>>> import numpy as np
>>> np.set_printoptions(precision=1, suppress=True, linewidth=120, legacy="1.25")
>>> def rnd(a):
...     return np.round(a, 1) + 0
... 
>>> A = np.array([[-1.1, 0.7, 0.7, 0.4, -1.0],
...     [3.9, -2.9, -2.7, -1.1, 3.8],
...     [-5.0, 3.6, 3.6, 1.4, -5.1],
...     [16.5, -11.7, -11.8, -4.7, 16.5],
...     [5.3, -3.8, -4.0, -1.4, 5.4],
...     [-0.8, 0.6, 0.6, 0.2, -0.7],
...     [5.2, -3.6, -3.6, -1.4, 5.1],
...     [-3.6, 2.6, 2.5, 0.8, -3.4],
...     [-0.4, 0.1, 0.3, 0.1, -0.5],
...     [-2.1, 1.6, 1.6, 0.6, -2.2],
...     [-5.4, 3.8, 3.8, 1.5, -5.1]])
>>> print(A)
[[ -1.1   0.7   0.7   0.4  -1. ]
 [  3.9  -2.9  -2.7  -1.1   3.8]
 [ -5.    3.6   3.6   1.4  -5.1]
 [ 16.5 -11.7 -11.8  -4.7  16.5]
 [  5.3  -3.8  -4.   -1.4   5.4]
 [ -0.8   0.6   0.6   0.2  -0.7]
 [  5.2  -3.6  -3.6  -1.4   5.1]
 [ -3.6   2.6   2.5   0.8  -3.4]
 [ -0.4   0.1   0.3   0.1  -0.5]
 [ -2.1   1.6   1.6   0.6  -2.2]
 [ -5.4   3.8   3.8   1.5  -5.1]]
>>> rng = np.random.default_rng(449414)
>>> out = A + rng.integers(-2, 3, (11, 1)) @ rng.integers(-2, 3, (1, 5))
>>> print(rnd(out))
[[ -2.1   2.7  -0.3   0.4  -3. ]
 [  5.9  -6.9  -0.7  -1.1   7.8]
 [ -4.    1.6   4.6   1.4  -3.1]
 [ 18.5 -15.7  -9.8  -4.7  20.5]
 [  3.3   0.2  -6.   -1.4   1.4]
 [  1.2  -3.4   2.6   0.2   3.3]
 [  3.2   0.4  -5.6  -1.4   1.1]
 [ -5.6   6.6   0.5   0.8  -7.4]
 [ -1.4   2.1  -0.7   0.1  -2.5]
 [ -0.1  -2.4   3.6   0.6   1.8]
 [ -7.4   7.8   1.8   1.5  -9.1]]
>>> np.abs(out - A).sum(axis=1)
array([ 6., 12.,  6., 12., 12., 12., 12., 12.,  6., 12., 12.])
>>> np.linalg.matrix_rank(out - A, tol=1e-8)
1
>>> rnd(out - A)
array([[-1.,  2., -1.,  0., -2.],
       [ 2., -4.,  2.,  0.,  4.],
       [ 1., -2.,  1.,  0.,  2.],
       [ 2., -4.,  2.,  0.,  4.],
       [-2.,  4., -2.,  0., -4.],
       [ 2., -4.,  2.,  0.,  4.],
       [-2.,  4., -2.,  0., -4.],
       [-2.,  4., -2.,  0., -4.],
       [-1.,  2., -1.,  0., -2.],
       [ 2., -4.,  2.,  0.,  4.],
       [-2.,  4., -2.,  0., -4.]])
>>> labels = out[:, 3] > np.median(out[:, 3])
>>> u = out[labels].mean(axis=0) - out[~labels].mean(axis=0)
>>> ((out - out.mean(axis=0)) @ u > 0).astype(int)
array([1, 0, 1, 0, 0, 0, 0, 1, 1, 1, 1])
>>> print(np.argsort(-np.abs(u).round(6), kind="stable"))
[4 0 1 2 3]
>>> rnd(u)
array([-9. ,  7.1,  5.4,  2.3, -9.4])
>>> data = np.load("layer2.npy")
>>> data
array([[-1.7,  4. , -6. ,  2. , -3. ,  7. ,  8. , -7. ],
       [ 6. , -7.7,  8. ,  0. , -8. ,  4. ,  5. , -7. ],
       [ 2. , -3. ,  0.3, -9. , -5. , -3. ,  6. , -7. ],
       [-9. ,  9. ,  5. ,  2.3,  3. ,  5. ,  6. ,  5. ],
       [-6. ,  8. ,  2. ,  1. ,  1.3, -4. ,  5. , -4. ],
       [ 4. , -8. , -1. , -2. , -1. , -5.7,  3. , -3. ],
       [-8. ,  9. ,  6. ,  0. ,  7. ,  8. , -7.7, -4. ],
       [-2. ,  4. , -6. ,  2. , -3. ,  7. ,  8. , -6.7]])
>>> q, R = np.linalg.qr(A)
>>> rnd(q)
array([[-0.1, -0.3,  0.2,  0.3,  0.2],
       [ 0.2, -0.4, -0.4, -0.1,  0.1],
       [-0.2,  0.2,  0. ,  0. , -0.4],
       [ 0.8,  0.1,  0.1, -0.3,  0.1],
       [ 0.3, -0.1,  0.7,  0.3, -0.2],
       [ 0. ,  0.1, -0.1, -0.1,  0.4],
       [ 0.3,  0.3, -0.3,  0.3,  0.2],
       [-0.2,  0.1,  0.3, -0.8,  0. ],
       [ 0. , -0.6, -0.2, -0.1, -0.2],
       [-0.1,  0.4, -0.2,  0.1, -0.1],
       [-0.3, -0.1,  0.2, -0.1,  0.7]])
>>> rnd(q.T @ q)
array([[1., 0., 0., 0., 0.],
       [0., 1., 0., 0., 0.],
       [0., 0., 1., 0., 0.],
       [0., 0., 0., 1., 0.],
       [0., 0., 0., 0., 1.]])
>>> np.allclose(R.T @ R, A.T @ A)
True
